% python3 -q
>>> import numpy as np
>>> from numpy import linalg as LA
>>> np.set_printoptions(precision=1, suppress=True, linewidth=120)
>>> A = np.load("run12.npy")
>>> A
array([[ -2,  -2,  -2,  -2,  -2,  -2,  -2,  -2,  -2,  -2,  -2,  -2],
       [ -2,  -4,  -4,  -4,  -4,  -4,  -4,  -4,  -4,  -4,  -4,  -4],
       [ -2,  -4,  -6,  -6,  -6,  -6,  -6,  -6,  -6,  -6,  -6,  -6],
       [ -2,  -4,  -6,  -8,  -8,  -8,  -8,  -8,  -8,  -8,  -8,  -8],
       [ -2,  -4,  -6,  -8, -10, -10, -10, -10, -10, -10, -10, -10],
       [ -2,  -4,  -6,  -8, -10, -12, -12, -12, -12, -12, -12, -12],
       [ -2,  -4,  -6,  -8, -10, -12, -14, -14, -14, -14, -14, -14],
       [ -2,  -4,  -6,  -8, -10, -12, -14, -16, -16, -16, -16, -16],
       [ -2,  -4,  -6,  -8, -10, -12, -14, -16, -18, -18, -18, -18],
       [ -2,  -4,  -6,  -8, -10, -12, -14, -16, -18, -20, -20, -20],
       [ -2,  -4,  -6,  -8, -10, -12, -14, -16, -18, -20, -22, -22],
       [ -2,  -4,  -6,  -8, -10, -12, -14, -16, -18, -20, -22, -24]])
>>> O, evecs = LA.qr(A[:, :8])[0], LA.qr(A[:, 8:])[0]
>>> sigma = LA.svd(O.T @ evecs, compute_uv=False)
>>> (sigma > 0.9).sum()
np.int64(1)
>>> np.all(LA.eigvalsh(A) > 0)
np.False_
>>> [round(float(LA.det(A[:i, :i])), 2) + 0 for i in range(1, 13)]
[-2.0, 4.0, -8.0, 16.0, -32.0, 64.0, -128.0, 256.0, -512.0, 1024.0, -2048.0, 4096.0]
>>> np.round(LA.eigvalsh(A).min(), 1)
np.float64(-126.8)
>>> w, evecs = LA.eigh(A)
>>> np.round(evecs.T @ A @ evecs, 1) + 0
array([[-126.8,    0. ,    0. ,    0. ,    0. ,    0. ,    0. ,    0. ,    0. ,    0. ,    0. ,    0. ],
       [   0. ,  -14.2,    0. ,    0. ,    0. ,    0. ,    0. ,    0. ,    0. ,    0. ,    0. ,    0. ],
       [   0. ,    0. ,   -5.2,    0. ,    0. ,    0. ,    0. ,    0. ,    0. ,    0. ,    0. ,    0. ],
       [   0. ,    0. ,    0. ,   -2.8,    0. ,    0. ,    0. ,    0. ,    0. ,    0. ,    0. ,    0. ],
       [   0. ,    0. ,    0. ,    0. ,   -1.7,    0. ,    0. ,    0. ,    0. ,    0. ,    0. ,    0. ],
       [   0. ,    0. ,    0. ,    0. ,    0. ,   -1.2,    0. ,    0. ,    0. ,    0. ,    0. ,    0. ],
       [   0. ,    0. ,    0. ,    0. ,    0. ,    0. ,   -0.9,    0. ,    0. ,    0. ,    0. ,    0. ],
       [   0. ,    0. ,    0. ,    0. ,    0. ,    0. ,    0. ,   -0.8,    0. ,    0. ,    0. ,    0. ],
       [   0. ,    0. ,    0. ,    0. ,    0. ,    0. ,    0. ,    0. ,   -0.7,    0. ,    0. ,    0. ],
       [   0. ,    0. ,    0. ,    0. ,    0. ,    0. ,    0. ,    0. ,    0. ,   -0.6,    0. ,    0. ],
       [   0. ,    0. ,    0. ,    0. ,    0. ,    0. ,    0. ,    0. ,    0. ,    0. ,   -0.5,    0. ],
       [   0. ,    0. ,    0. ,    0. ,    0. ,    0. ,    0. ,    0. ,    0. ,    0. ,    0. ,   -0.5]])
>>> w.sum(), np.trace(A)
(np.float64(-156.0), np.int64(-156))
>>> (w > 1e-8).sum(), (w < -1e-8).sum()
(np.int64(0), np.int64(12))
>>> np.round(evecs.T @ evecs, 1) + 0
array([[1., 0., 0., 0., 0., 0., 0., 0., 0., 0., 0., 0.],
       [0., 1., 0., 0., 0., 0., 0., 0., 0., 0., 0., 0.],
       [0., 0., 1., 0., 0., 0., 0., 0., 0., 0., 0., 0.],
       [0., 0., 0., 1., 0., 0., 0., 0., 0., 0., 0., 0.],
       [0., 0., 0., 0., 1., 0., 0., 0., 0., 0., 0., 0.],
       [0., 0., 0., 0., 0., 1., 0., 0., 0., 0., 0., 0.],
       [0., 0., 0., 0., 0., 0., 1., 0., 0., 0., 0., 0.],
       [0., 0., 0., 0., 0., 0., 0., 1., 0., 0., 0., 0.],
       [0., 0., 0., 0., 0., 0., 0., 0., 1., 0., 0., 0.],
       [0., 0., 0., 0., 0., 0., 0., 0., 0., 1., 0., 0.],
       [0., 0., 0., 0., 0., 0., 0., 0., 0., 0., 1., 0.],
       [0., 0., 0., 0., 0., 0., 0., 0., 0., 0., 0., 1.]])
>>> evecs @ np.diag(w) @ evecs.T
array([[ -2.,  -2.,  -2.,  -2.,  -2.,  -2.,  -2.,  -2.,  -2.,  -2.,  -2.,  -2.],
       [ -2.,  -4.,  -4.,  -4.,  -4.,  -4.,  -4.,  -4.,  -4.,  -4.,  -4.,  -4.],
       [ -2.,  -4.,  -6.,  -6.,  -6.,  -6.,  -6.,  -6.,  -6.,  -6.,  -6.,  -6.],
       [ -2.,  -4.,  -6.,  -8.,  -8.,  -8.,  -8.,  -8.,  -8.,  -8.,  -8.,  -8.],
       [ -2.,  -4.,  -6.,  -8., -10., -10., -10., -10., -10., -10., -10., -10.],
       [ -2.,  -4.,  -6.,  -8., -10., -12., -12., -12., -12., -12., -12., -12.],
       [ -2.,  -4.,  -6.,  -8., -10., -12., -14., -14., -14., -14., -14., -14.],
       [ -2.,  -4.,  -6.,  -8., -10., -12., -14., -16., -16., -16., -16., -16.],
       [ -2.,  -4.,  -6.,  -8., -10., -12., -14., -16., -18., -18., -18., -18.],
       [ -2.,  -4.,  -6.,  -8., -10., -12., -14., -16., -18., -20., -20., -20.],
       [ -2.,  -4.,  -6.,  -8., -10., -12., -14., -16., -18., -20., -22., -22.],
       [ -2.,  -4.,  -6.,  -8., -10., -12., -14., -16., -18., -20., -22., -24.]])
>>> w
array([-126.8,  -14.2,   -5.2,   -2.8,   -1.7,   -1.2,   -0.9,   -0.8,   -0.7,   -0.6,   -0.5,   -0.5])
>>> LA.svd(A, compute_uv=False)
array([126.8,  14.2,   5.2,   2.8,   1.7,   1.2,   0.9,   0.8,   0.7,   0.6,   0.5,   0.5])
